% ipython --no-banner

In [1]: import numpy as np

In [2]: np.set_printoptions(suppress=True, linewidth=120)

In [3]: rd = lambda a: np.round(a, 2) + 0

In [4]: m1 = np.array([[2, -2, -1, 2, -1, 2, 1],
   ...:     [0, 2, 1, 0, -2, -1, 2],
   ...:     [2, -8, -4, 2, 5, 5, -5]])

In [5]: # column 3 repeats column 0

In [6]: U, sv, Vh = np.linalg.svd(m1)

In [7]: np.argmax(sv[:-1] / (sv[1:] + 1e-6)) + 1
Out[7]: np.int64(2)

In [8]: A2 = U[:, :2] @ np.diag(sv[:2]) @ Vh[:2]

In [9]: np.linalg.matrix_rank(m1, rtol=0.05)
Out[9]: np.int64(2)

In [10]: [round(float(x), 2) for x in np.linalg.svd(m1, compute_uv=False)[:3]]
Out[10]: [13.43, 3.96, 0.0]

In [11]: np.linalg.matrix_rank(m1, rtol=0.1)
Out[11]: np.int64(2)

In [12]: rd(np.linalg.norm(m1, 2) / np.linalg.norm(m1))
Out[12]: np.float64(0.96)

In [13]: np.linalg.cond(m1) > 100
Out[13]: np.True_

In [14]: vec = np.array([-2, 3, -2, -4, -4, 2, -2])

In [15]: np.einsum("ij,j->i", m1, vec)
Out[15]: array([-10,   6, -28])

In [16]: A2 = np.array([[-2, -4], [-5, 4], [4, -2], [0, -1], [3, 1], [0, 0], [3, 2]])

In [17]: np.einsum("ij->j", m1)
Out[17]: array([ 4, -8, -4,  4,  2,  6, -2])

In [18]: np.einsum("ik,kj->ji", m1, A2)
Out[18]: 
array([[  2,  -6,  20],
       [-15,   8, -39]])

In [19]: np.linalg.matrix_rank(m1 @ A2)
Out[19]: np.int64(2)

In [20]: np.vstack([m1, A2.T]).shape
Out[20]: (5, 7)

In [21]: np.einsum("ik,kj->ij", m1, A2)
Out[21]: 
array([[  2, -15],
       [ -6,   8],
       [ 20, -39]])

In [22]: G = m1.T @ m1

In [23]: (m1 @ m1.T).shape
Out[23]: (3, 3)

In [24]: rd(np.linalg.svd(m1, compute_uv=False) ** 2)
Out[24]: array([180.32,  15.68,   0.  ])

In [25]: rd(np.linalg.eigvalsh(G)[::-1])
Out[25]: array([180.32,  15.68,   0.  ,   0.  ,   0.  ,   0.  ,   0.  ])

In [26]: M = np.vander(np.arange(3) - 2, 3, increasing=True)

In [27]: M
Out[27]: 
array([[ 1, -2,  4],
       [ 1, -1,  1],
       [ 1,  0,  0]])

In [28]: proj = np.triu(np.array([[1, 1, -1], [0, -2, -1], [3, -3, 0]]), 1) + np.eye(3)

In [29]: A2 = proj @ M @ np.linalg.inv(proj)

In [30]: np.poly(A2)
Out[30]: array([ 1.,  0., -3., -2.])

In [31]: np.trace(A2), np.trace(M)
Out[31]: (np.float64(0.0), np.int64(0))

In [32]: proj @ M - M @ proj
Out[32]: 
array([[ 0., -2.,  0.],
       [-1., -1.,  0.],
       [ 0., -1.,  1.]])

In [33]: np.linalg.matrix_rank(A2)
Out[33]: np.int64(3)
